$ ipython --no-banner

In [1]: import numpy as np

In [2]: from numpy import linalg as LA

In [3]: np.set_printoptions(suppress=True, linewidth=200)

In [4]: mat = np.loadtxt("x.csv", delimiter=",")

In [5]: mat
Out[5]: 
array([[  1.575,   5.077,   0.089],
       [  2.86 ,   2.608,  -1.361],
       [  3.098,   2.136,  -1.614],
       [  3.971,   0.337,  -2.484],
       [  4.375,  -0.568,  -2.841],
       [  4.866,  -1.848,  -3.181],
       [  4.882,  -3.12 ,  -2.806],
       [  4.523,  -3.116,  -2.371],
       [  3.933,  -2.848,  -1.81 ],
       [  3.901,  -2.829,  -1.783],
       [  3.377,  -2.501,  -1.376],
       [  1.927,  -1.457,  -0.545],
       [  1.132,  -0.856,  -0.246],
       [  0.785,  -0.592,  -0.148],
       [  0.741,  -0.559,  -0.138],
       [ -0.621,   0.462,   0.046],
       [ -1.653,   1.211,  -0.021],
       [ -1.966,   1.431,  -0.078],
       [ -2.578,   1.853,  -0.239],
       [ -2.721,   1.95 ,  -0.287],
       [ -5.096,   3.414,  -1.67 ],
       [ -9.584,   5.109,  -8.238],
       [-10.165,   5.172,  -9.618],
       [-12.573,   4.791, -17.43 ],
       [-14.609,   3.073, -28.483],
       [-15.26 ,   1.97 , -33.76 ]])

In [6]: proj = mat @ LA.solve(mat.T @ mat, mat.T)

In [7]: np.round(LA.eigvalsh(proj), 3) + 0
Out[7]: array([0., 0., 0., 0., 0., 0., 0., 0., 0., 0., 0., 0., 0., 0., 0., 0., 0., 0., 0., 0., 0., 0., 0., 1., 1., 1.])

In [8]: np.allclose(proj @ proj, proj)
Out[8]: True

In [9]: Xs = (mat - mat.mean(axis=0)) / mat.std(axis=0)

In [10]: np.round(Xs.std(axis=0), 3)
Out[10]: array([1., 1., 1.])

In [11]: np.argwhere(np.abs(Xs) > 2)
Out[11]: 
array([[24,  0],
       [24,  2],
       [25,  0],
       [25,  2]])

In [12]: coef = LA.lstsq(np.delete(Xs, 0, axis=1), Xs[:, 0])[0]

In [13]: coef.round(3)
Out[13]: array([-0.477,  0.637])

In [14]: round(1 - np.var(Xs[:, 0] - np.delete(Xs, 0, axis=1) @ coef), 3)
Out[14]: np.float64(0.851)

In [15]: C2 = mat.T @ mat

In [16]: LA.matrix_rank(C2)
Out[16]: np.int64(3)

In [17]: round(float(np.trace(C2)), 3), round((mat ** 2).sum(), 3)
Out[17]: (3685.212, np.float64(3685.212))

In [18]: np.round(LA.eigvalsh(C2)[::-1], 3)
Out[18]: array([3244.867,  370.1  ,   70.244])

In [19]: m1 = np.loadtxt("out3.csv", delimiter=",")

In [20]: m1
Out[20]: 
array([[  4.999,   9.469,   3.404,   7.224,   7.221],
       [ -0.218,   0.32 ,   0.014,   4.469,  -1.353],
       [-11.553,  -7.556,  -1.546,   0.905,   0.849],
       [ -7.412,  -2.731,  -2.853,   0.705,  -3.634]])

In [21]: Uu, s, vt = LA.svd(m1, full_matrices=False)

In [22]: np.round(np.cumsum(s ** 2) / np.sum(s ** 2), 3)
Out[22]: array([0.753, 0.941, 0.988, 1.   ])

In [23]: np.allclose(Uu * s @ vt, m1)
Out[23]: True

In [24]: np.round(vt @ vt.T, 3) + 0
Out[24]: 
array([[1., 0., 0., 0.],
       [0., 1., 0., 0.],
       [0., 0., 1., 0.],
       [0., 0., 0., 1.]])

In [25]: def softmax(z):
    ...:     e = np.exp(z - z.max(axis=-1, keepdims=True))
    ...:     return e / e.sum(axis=-1, keepdims=True)
    ...: 

In [26]: np.round(softmax(10 * m1[3]), 3) + 0
Out[26]: array([0., 0., 0., 1., 0.])

In [27]: S = m1 @ m1.T / np.sqrt(5)

In [28]: np.round(softmax(S + np.triu(np.full(S.shape, -np.inf), 1)), 3) + 0
Out[28]: 
array([[1.   , 0.   , 0.   , 0.   ],
       [0.758, 0.242, 0.   , 0.   ],
       [0.   , 0.   , 1.   , 0.   ],
       [0.   , 0.   , 1.   , 0.   ]])

In [29]: np.round(softmax(S), 3) + 0
Out[29]: 
array([[1.   , 0.   , 0.   , 0.   ],
       [0.757, 0.242, 0.   , 0.001],
       [0.   , 0.   , 1.   , 0.   ],
       [0.   , 0.   , 1.   , 0.   ]])

In [30]: W1 = np.array([[-2, 1], [2, 2], [-2, -2], [-2, 2], [1, 1]])

In [31]: coef = np.array([1, 1])

In [32]: act = np.maximum(m1 @ W1 + coef, 0)

In [33]: (act > 0).mean(axis=0)
Out[33]: array([0.5, 0.5])

In [34]: (act > 0).astype(int)
Out[34]: 
array([[0, 1],
       [0, 1],
       [1, 0],
       [1, 0]])

In [35]: W2 = np.array([[0, -1, -3], [2, 0, 2]])

In [36]: (act @ W2).round(6).argmax(axis=1)
Out[36]: array([0, 0, 0, 0])

In [37]: np.round(act @ W2, 3)
Out[37]: 
array([[ 79.596,   0.   ,  79.596],
       [ 17.958,   0.   ,  17.958],
       [  0.   , -11.125, -33.375],
       [  0.   , -11.024, -33.072]])

In [38]: M = np.load("w.npy")

In [39]: M
Out[39]: 
array([[1, 1, 1, 2, 3],
       [1, 2, 1, 3, 1],
       [3, 5, 3, 8, 5]])

In [40]: rank = LA.matrix_rank(M)

In [41]: rank
Out[41]: np.int64(2)

In [42]: null = LA.svd(M)[2][rank:].T

In [43]: null.shape
Out[43]: (5, 3)

In [44]: np.round(M @ null, 3) + 0
Out[44]: 
array([[0., 0., 0.],
       [0., 0., 0.],
       [0., 0., 0.]])

In [45]: [int(LA.matrix_rank(M[:i])) for i in range(1, len(M) + 1)]
Out[45]: [1, 2, 2]

In [46]: LA.matrix_rank(M.T @ M), LA.matrix_rank(M @ M.T)
Out[46]: (np.int64(2), np.int64(2))

In [47]: np.allclose(M @ null, 0)
Out[47]: True

In [48]: out = np.array([[3, 3], [0, 0], [3, 1], [1, 3], [3, 3]])

In [49]: out.T @ M.T
Out[49]: 
array([[17, 12, 41],
       [19, 16, 51]])

In [50]: M @ out
Out[50]: 
array([[17, 19],
       [12, 16],
       [41, 51]])

In [51]: np.einsum("ik,kj->ij", M, out)
Out[51]: 
array([[17, 19],
       [12, 16],
       [41, 51]])

In [52]: np.vstack([M, out.T]).shape
Out[52]: (5, 5)

In [53]: np.einsum("ij->j", M)
Out[53]: array([ 5,  8,  5, 13,  9])
